% ipython --no-banner

In [1]: import numpy as np

In [2]: np.set_printoptions(suppress=True, linewidth=100)

In [3]: E = np.loadtxt("x.csv", delimiter=",")

In [4]: E
Out[4]: 
array([[-9.,  0.,  0.,  0.],
       [ 0.,  1.,  1.,  3.],
       [ 0.,  3.,  2.,  2.],
       [ 0.,  2.,  2.,  2.]])

In [5]: # 2 blocks once reordered

In [6]: np.einsum("ij,ji->", E, E)
Out[6]: np.float64(116.0)

In [7]: print(np.einsum("ii->", E))
-4.0

In [8]: np.round(np.linalg.eigvals(E), 1)
Out[8]: array([ 6. +0.j , -0.5+0.7j, -0.5-0.7j, -9. +0.j ])

In [9]: round(np.linalg.det(E.T), 1)
Out[9]: np.float64(-36.0)

In [10]: np.kron(np.eye(2, dtype=int), E)
Out[10]: 
array([[-9.,  0.,  0.,  0., -0.,  0.,  0.,  0.],
       [ 0.,  1.,  1.,  3.,  0.,  0.,  0.,  0.],
       [ 0.,  3.,  2.,  2.,  0.,  0.,  0.,  0.],
       [ 0.,  2.,  2.,  2.,  0.,  0.,  0.,  0.],
       [-0.,  0.,  0.,  0., -9.,  0.,  0.,  0.],
       [ 0.,  0.,  0.,  0.,  0.,  1.,  1.,  3.],
       [ 0.,  0.,  0.,  0.,  0.,  3.,  2.,  2.],
       [ 0.,  0.,  0.,  0.,  0.,  2.,  2.,  2.]])

In [11]: round(np.linalg.eigvals(E).sum().real, 1)
Out[11]: np.float64(-4.0)

In [12]: round(np.linalg.det(E), 1)
Out[12]: np.float64(-36.0)

In [13]: K = np.load("layer7.npy")

In [14]: K
Out[14]: 
array([[-6, -2,  0],
       [-2, -4,  4],
       [ 0,  4,  6]])

In [15]: f = np.array([1, 1, 2])

In [16]: out = K + np.outer(f, np.eye(3)[0])

In [17]: np.round(np.linalg.det(out) / np.linalg.det(K), 1), np.round(1 + np.linalg.solve(K, f)[0], 1)
Out[17]: (np.float64(0.8), np.float64(0.8))

In [18]: F = np.array([[-8, 1, 9, 5], [-8, 0, -3, -5], [2, 8, -8, 1], [0, 2, 7, 4]])

In [19]: round(np.linalg.det(F), 1)
Out[19]: np.float64(2494.0)

In [20]: np.trace(F)
Out[20]: np.int64(-12)

In [21]: np.allclose(F, F.T)
Out[21]: False

In [22]: F @ F
Out[22]: 
array([[  74,   74, -112,  -16],
       [  58,  -42,  -83,  -63],
       [ -96,  -60,   65,  -34],
       [  -2,   64,  -34,   13]])

In [23]: U, sig, Vt = np.linalg.svd(F, full_matrices=False)

In [24]: print(np.round(np.abs(Vt[0]), 1))
[0.4 0.2 0.8 0.3]

In [25]: print(np.abs(U[:, 0]).round(6).argmax())
0

In [26]: sig.round(1)
Out[26]: array([16.4, 10.8,  9.1,  1.6])

In [27]: O = F.astype(float).copy()

In [28]: for j in range(4):
    ...:     O[:, j] -= O[:, :j] @ (O[:, :j].T @ O[:, j])
    ...:     O[:, j] /= np.linalg.norm(O[:, j])
    ...: 

In [29]: O.round(1)
Out[29]: 
array([[-0.7,  0.2,  0.5,  0.5],
       [-0.7,  0.1, -0.5, -0.5],
       [ 0.2,  1. , -0.2,  0.1],
       [ 0. ,  0.2,  0.7, -0.7]])

In [30]: mat = np.loadtxt("a.csv", delimiter=",")

In [31]: mat
Out[31]: 
array([[ -4.1,  -5.7,  -3.3],
       [ -3.7,  -3.9,  -4.3],
       [  0.5, -14. ,  -7.8],
       [  5.4,   2.1,  -0.1],
       [ -7.1,  11.2,   3.1],
       [ -2.6,  -0.7,  -8.3],
       [  2.1,   2.8,  -9. ],
       [ -6.6,   2.4,   1.2],
       [ 17.9,  -5.1, -15. ],
       [  2.2,   8.5,  -8.9],
       [  2.5,   4.6, -12.5],
       [  4.3,  -0.6,   6.5],
       [  2.9,  -2.1,   1.1],
       [  1.4,  -8.9,  -9.4],
       [-11.1,  -3.1,  -8.5],
       [ 10.5,   5.5,  -5.9],
       [  4.1,   1. ,  11.9],
       [ -8.4,   0.1,   4.5]])

In [32]: vec = np.array([3, -3, 2])

In [33]: rhs = mat @ vec

In [34]: np.round(np.linalg.solve(mat.T @ mat, mat.T @ rhs), 1)
Out[34]: array([ 3., -3.,  2.])

In [35]: np.round(np.linalg.pinv(mat) @ mat, 1) + 0
Out[35]: 
array([[1., 0., 0.],
       [0., 1., 0.],
       [0., 0., 1.]])

In [36]: rng = np.random.default_rng(671824)

In [37]: rhs = rhs + 0.3 * rng.normal(size=18)

In [38]: rhs.round(1)
Out[38]: 
array([ -2. ,  -8.1,  28.2,   9.9, -48.1, -22.4, -20. , -24.5,  38. , -36.9, -31.7,  27.8,  17. ,
        11.9, -41.1,   3. ,  33.2, -16.8])

In [39]: coef, *_ = np.linalg.lstsq(mat, rhs)

In [40]: [round(float(np.linalg.norm(np.linalg.solve(mat.T @ mat + lam * np.eye(3), mat.T @ rhs))), 2) for lam in (0, 1, 10, 100)]
Out[40]: [4.68, 4.68, 4.6, 3.99]

In [41]: print(coef.round(1))
[ 3. -3.  2.]

In [42]: d = np.linalg.norm(mat[:, None] - mat[None], axis=-1)

In [43]: np.unravel_index(d.round(6).argmax(), d.shape)
Out[43]: (np.int64(4), np.int64(8))

In [44]: np.round(np.linalg.norm(mat, axis=1), 1)
Out[44]: 
array([ 7.8,  6.9, 16. ,  5.8, 13.6,  8.7,  9.7,  7.1, 23.9, 12.5, 13.6,  7.8,  3.7, 13. , 14.3,
       13.2, 12.6,  9.5])

In [45]: out = E + rng.integers(-2, 3, (4, 3)) @ rng.integers(-2, 3, (3, 4))

In [46]: out
Out[46]: 
array([[-8.,  2., -4.,  4.],
       [ 2.,  0., -1.,  3.],
       [-2.,  2.,  4.,  1.],
       [ 4.,  6., -2.,  5.]])

In [47]: np.abs(out - E).sum(axis=1)
Out[47]: array([11.,  5.,  6., 15.])

In [48]: basis = mat[[4, 6]].astype(float)

In [49]: for _ in range(3):
    ...:     labels = np.linalg.norm(mat[:, None] - basis, axis=-1).argmin(axis=1)
    ...:     basis = np.array([mat[labels == j].mean(axis=0) for j in range(2)])
    ...: 

In [50]: labels
Out[50]: array([1, 1, 1, 1, 0, 1, 1, 0, 1, 1, 1, 0, 1, 1, 1, 1, 0, 0])

In [51]: np.bincount(labels)
Out[51]: array([ 5, 13])

In [52]: X = np.loadtxt("out6.csv", delimiter=",")

In [53]: X
Out[53]: 
array([[-0.1, -0.9,  0.3],
       [ 5.9,  0. , -3.7],
       [-3.4,  1.7,  4.8],
       [-3.8, -2. ,  3.9],
       [-3.8,  1.3,  2.7],
       [ 5.5, -2.7, -2.8],
       [ 2.1,  0.4,  0.8],
       [ 4.8, -1.1,  0.9],
       [-2.2,  1.3,  3.7],
       [ 0. , -2.3,  4.4]])

In [54]: P = X @ np.linalg.solve(X.T @ X, X.T)

In [55]: np.round(P @ X[:, 1], 1) + 0
Out[55]: array([-0.9,  0. ,  1.7, -2. ,  1.3, -2.7,  0.4, -1.1,  1.3, -2.3])

In [56]: np.linalg.matrix_rank(np.eye(10) - P)
Out[56]: np.int64(7)

In [57]: np.round(np.linalg.eigvalsh(P), 1) + 0
Out[57]: array([0., 0., 0., 0., 0., 0., 0., 1., 1., 1.])

In [58]: feats = np.array([[0, 1], [1, 0]])

In [59]: # orthonormal columns

In [60]: def softmax(z):
    ...:     e = np.exp(z - z.max(axis=-1, keepdims=True))
    ...:     return e / e.sum(axis=-1, keepdims=True)
    ...: 

In [61]: np.round(softmax(10 * feats[0]), 1) + 0
Out[61]: array([0., 1.])

In [62]: scores = feats @ feats.T / np.sqrt(2)

In [63]: print(np.round(softmax(scores)[0] @ feats, 1))
[0.3 0.7]

In [64]: softmax(scores).round(6).argmax(axis=1)
Out[64]: array([0, 1])

In [65]: np.round(softmax(scores), 1)
Out[65]: 
array([[0.7, 0.3],
       [0.3, 0.7]])

In [66]: [round(float(np.linalg.det(K[:i, :i])), 2) + 0 for i in range(1, 4)]
Out[66]: [-6.0, 20.0, 216.0]

In [67]: try:
    ...:     np.linalg.cholesky(K)
    ...: except np.linalg.LinAlgError as e:
    ...:     print(e)
    ...: 
Matrix is not positive definite
